>>> import numpy as np
>>> import numpy.linalg as la
>>> np.set_printoptions(suppress=True, linewidth=120)
>>> W0 = np.loadtxt("m.csv", delimiter=",")
>>> W0
array([[ 2.91,  2.13, -2.17, -0.5 , -1.68, -0.1 , -0.03, -1.91, -0.19,  2.03,  0.65, -2.33, -1.13,  0.16],
       [ 2.48, -1.44, -0.82,  3.76, -2.84,  1.07, -4.2 ,  5.5 , -0.94, -1.83,  2.03,  2.97, -1.92, -5.18],
       [ 2.9 , -0.64, -0.63,  2.46, -1.57,  0.16, -2.68,  3.67,  0.34,  0.  ,  2.59,  1.47, -1.13, -3.09],
       [ 3.51, -1.52,  0.08,  4.2 , -1.68,  1.5 , -3.73,  5.29, -0.14, -1.77,  4.15,  0.37, -2.48, -3.29],
       [-1.14,  1.11,  0.64, -2.04,  1.79,  0.23,  2.78, -4.07,  0.13,  0.49, -0.68, -3.98,  0.24,  4.28],
       [-2.09, -0.3 , -0.24, -0.92, -0.26, -0.86,  0.11,  0.11, -0.36, -0.01, -2.55,  3.27,  1.4 , -1.41],
       [-2.3 ,  0.15,  1.19, -2.82,  2.88, -2.33,  2.8 , -2.2 ,  2.15,  2.35, -1.33,  1.17,  3.13,  2.47],
       [-2.45,  1.07, -0.35, -2.38,  0.36, -0.1 ,  2.09, -3.63, -0.97,  0.11, -3.19, -0.89,  0.77,  1.94],
       [-3.07, -0.41,  1.21, -1.38,  1.58,  0.01,  1.71, -1.65, -0.27, -0.9 , -2.04, -0.04,  1.11,  1.88],
       [ 2.03,  0.87, -2.19,  1.78, -3.6 ,  2.26, -2.23,  0.41, -2.85, -1.85, -0.15, -1.61, -3.15, -2.22],
       [-2.92,  1.96, -0.44, -4.28,  1.42, -1.39,  3.8 , -5.8 ,  0.06,  2.07, -3.93, -1.19,  2.14,  3.56]])
>>> A2 = np.array([[-6, 1, -3],
...     [3, 9, -2],
...     [-9, 3, -2],
...     [1, 9, -5],
...     [-5, -5, 6],
...     [3, -9, -7],
...     [-5, -5, 9],
...     [1, 4, -4],
...     [3, 9, -7],
...     [-3, -4, 2],
...     [4, 2, -4],
...     [2, -3, -3],
...     [-5, 6, -2],
...     [5, -6, 1]])
>>> la.matrix_rank(W0 @ A2)
np.int64(3)
